% python3 -q
>>> import numpy as np
>>> from numpy import linalg as LA
>>> np.set_printoptions(precision=2, suppress=True, linewidth=100)
>>> def rnd(a):
...     return np.round(a, 2) + 0
... 
>>> M = np.load("sample19.npy")
>>> print(M)
[[ 3  3  1  0]
 [ 6  6  1  1]
 [ 8  8  2  1]
 [ 9 11  5  2]
 [11 13  8  2]
 [12 16  8  4]
 [12 19  8  6]
 [15 22  8  9]
 [16 25 10  9]
 [18 27 12  9]
 [21 27 15  9]]
>>> hat = M @ LA.solve(M.T @ M, M.T)
>>> print(rnd(np.trace(hat)))
4.0
>>> print(np.allclose(hat @ hat, hat))
True
>>> other = np.c_[M[:, :3] @ np.array([[2, 0, 0], [1, -2, -1], [-2, 0, 0]]), np.array([0, 0, 0, 1, 1, 2, 0, 0, 1, 1, 0])]
>>> print(other)
[[  7  -6  -3   0]
 [ 16 -12  -6   0]
 [ 20 -16  -8   0]
 [ 19 -22 -11   1]
 [ 19 -26 -13   1]
 [ 24 -32 -16   2]
 [ 27 -38 -19   0]
 [ 36 -44 -22   0]
 [ 37 -50 -25   1]
 [ 39 -54 -27   1]
 [ 39 -54 -27   0]]
>>> print(rnd(LA.norm(LA.qr(M)[0].T @ other, axis=0) ** 2 / ((other ** 2).sum(axis=0) + 1e-12)))
[1.   1.   1.   0.67]
>>> print(LA.matrix_rank(other))
3
>>> print(M[3] @ M[1])
127
>>> print(rnd(LA.norm(M, 1)), rnd(LA.norm(M, np.inf)))
177.0 72.0
>>> gram = np.cov(M, rowvar=False)
>>> print(rnd(LA.eigvalsh(gram)[::-1]))
[132.56   2.9    0.61   0.22]
>>> print(rnd(M.std(axis=0)))
[5.09 8.17 4.29 3.57]
>>> K = np.loadtxt("data.csv", delimiter=",")
>>> print(K)
[[ 0.  6.  0.  6. 10.  5.  8.  7.  4.]
 [ 0.  0.  0.  1.  0.  0.  0.  0.  0.]
 [ 4.  4.  9.  3.  7.  7. 11.  6.  8.]
 [ 4.  2.  9.  6.  0.  0.  0.  0.  0.]
 [ 0. 10.  6. 16. 14.  6.  7.  9.  1.]
 [ 6.  0.  9.  0.  0.  0.  0.  0.  0.]
 [ 2.  4.  6.  9.  1.  0.  0.  0.  0.]
 [ 0.  4.  0.  2.  6.  2.  5.  3.  1.]
 [ 0.  3.  0.  4.  2.  0.  0.  1.  0.]
 [ 6.  0.  3.  0.  0.  0.  6.  0.  6.]
 [ 0. 13.  9. 16. 23. 16. 17. 15. 11.]
 [ 0.  0.  0.  0.  0.  0.  0.  0.  0.]
 [ 4.  5.  3.  2.  9. 10. 13.  5.  9.]
 [ 4.  0.  0.  0.  0.  0.  4.  0.  1.]
 [ 0.  9.  0. 12. 13.  7.  8.  7.  2.]
 [ 0.  0.  0.  0.  0.  0.  2.  0.  2.]
 [ 0.  1.  0.  0.  3.  3.  8.  3.  6.]
 [ 6.  3. 15.  2.  6.  7. 12.  7. 10.]
 [ 0.  0.  0.  0.  0.  0.  0.  0.  0.]
 [ 6.  4. 15.  2.  9. 10. 15.  9. 13.]
 [ 6.  7. 12.  9. 10.  9. 11.  6.  6.]
 [ 0.  4.  0.  7.  2.  0.  1.  0.  0.]
 [ 2.  1.  3.  0.  2.  3.  8.  3.  6.]
 [ 6.  0.  6.  2.  0.  0.  0.  0.  0.]
 [ 2. 11. 12. 16. 17. 11. 12. 11.  6.]
 [ 0.  0.  0.  0.  0.  0.  0.  0.  0.]
 [ 6.  1. 15.  2.  0.  1.  6.  3.  4.]
 [ 2.  5.  9. 11.  3.  0.  1.  2.  0.]
 [ 0.  0.  0.  0.  0.  0.  0.  0.  0.]
 [ 0.  4.  3.  5.  6.  2.  6.  6.  3.]
 [ 0.  0.  3.  3.  0.  0.  0.  0.  0.]
 [ 2.  7.  9. 14.  6.  1.  2.  3.  0.]
 [ 2. 12. 12. 16. 20. 14. 15. 13.  9.]
 [ 0.  1.  0.  0.  0.  0.  0.  0.  0.]
 [ 0.  0.  0.  0.  0.  0.  2.  1.  2.]
 [ 0.  0.  0.  0.  0.  0.  0.  0.  0.]
 [ 2.  0.  9.  0.  3.  4. 11.  7. 11.]
 [ 6.  9. 12. 12. 13. 11. 12.  7.  6.]
 [ 2.  6.  9.  5. 12. 10. 14. 10. 11.]
 [ 0.  5.  0.  7.  5.  0.  1.  2.  0.]
 [ 0.  0.  0.  0.  0.  0.  1.  3.  1.]
 [ 0.  3.  6.  8.  0.  0.  0.  1.  0.]
 [ 0. 10.  0. 14. 15.  7.  8.  9.  2.]
 [ 0.  5.  3.  8.  6.  1.  4.  5.  0.]]
>>> Xs = (K - K.mean(axis=0)) / K.std(axis=0)
>>> print(np.argwhere(np.abs(Xs) > 2))
[[ 4  3]
 [10  1]
 [10  3]
 [10  4]
 [10  5]
 [10  6]
 [10  7]
 [17  2]
 [19  2]
 [19  8]
 [24  3]
 [26  2]
 [32  1]
 [32  3]
 [32  4]
 [32  5]
 [32  7]]
>>> beta = LA.lstsq(np.delete(Xs, 6, axis=1), Xs[:, 6])[0]
>>> print(rnd(beta))
[ 0.18  0.37 -0.17 -0.14 -0.15  0.14  0.36  0.54]
